% python3 -q
>>> import numpy as np
>>> np.set_printoptions(precision=3, suppress=True, linewidth=160)
>>> rd = lambda a: np.round(a, 3) + 0
>>> W0 = np.array([[-3, -1, 3], [0, -1, -3], [1, -2, -2]])
>>> W0
array([[-3, -1,  3],
       [ 0, -1, -3],
       [ 1, -2, -2]])
>>> rng = np.random.default_rng(919853)
>>> A2 = W0 + rng.integers(-2, 3, (3, 2)) @ rng.integers(-2, 3, (2, 3))
>>> A2
array([[ 0, -4,  0],
       [-4,  4,  2],
       [ 4, -2, -2]])
>>> rd(np.linalg.svd(A2 - W0, compute_uv=False))
array([9.767, 2.57 , 0.   ])
>>> A2 - W0
array([[ 3, -3, -3],
       [-4,  5,  5],
       [ 3,  0,  0]])
>>> np.abs(A2 - W0).sum(axis=1)
array([ 9, 14,  3])
>>> np.linalg.matrix_rank(A2 - W0, tol=1e-8)
np.int64(2)
>>> Uu, s, Vh = np.linalg.svd(A2)
>>> V = Vh[:(s > 1e-8).sum()]
>>> x = A2[2] + -3 * A2[0] + rng.integers(2) * np.eye(3)[1]
>>> x
array([ 4., 10., -2.])
>>> rd(V.T @ V)
array([[ 0.8,  0. , -0.4],
       [ 0. ,  1. ,  0. ],
       [-0.4,  0. ,  0.2]])
>>> np.linalg.matrix_rank(np.vstack([A2, x]))
np.int64(2)
>>> data = np.load("mat.npy")
>>> rd(data)
array([[0.818, 0.273, 0.273],
       [0.273, 0.091, 0.091],
       [0.273, 0.091, 0.091]])
>>> # columns 1 and 2 are equal
>>> rd(data @ np.linalg.pinv(data) @ data)
array([[0.818, 0.273, 0.273],
       [0.273, 0.091, 0.091],
       [0.273, 0.091, 0.091]])
>>> print(np.abs(np.diag(np.linalg.qr(data)[1])) > 1e-9)
[ True False False]
>>> np.linalg.lstsq(data[:-1].T, data[-1])[2]
np.int32(1)
>>> np.allclose(data[:-1].T @ np.linalg.lstsq(data[:-1].T, data[-1])[0], data[-1])
True
>>> Uu, s, Vh = np.linalg.svd(data)
>>> V = Vh[:(s > 1e-8).sum()]
>>> x = data[1] + 4 * data[2] + rng.integers(2) * np.eye(3)[1]
>>> rd(x)
array([1.364, 1.455, 0.455])
>>> rd(np.diag(V.T @ V))
array([0.818, 0.091, 0.091])
>>> np.allclose(V.T @ V @ x, x)
False
>>> np.argsort(-np.linalg.norm(data, axis=0).round(6), kind="stable")[:3]
array([0, 1, 2])
>>> rd(np.linalg.norm(data, 2) / np.linalg.norm(data))
np.float64(1.0)
>>> u = np.array([-1, 2, 4, 4])
>>> J = np.array([np.roll(u, i) for i in range(4)])
>>> J
array([[-1,  2,  4,  4],
       [ 4, -1,  2,  4],
       [ 4,  4, -1,  2],
       [ 2,  4,  4, -1]])
>>> x = np.array([2, 0, 3, 3])
>>> target = J @ x
>>> target
array([22, 26, 11, 13])
>>> rd(np.linalg.solve(J, 5 * target))
array([10.,  0., 15., 15.])
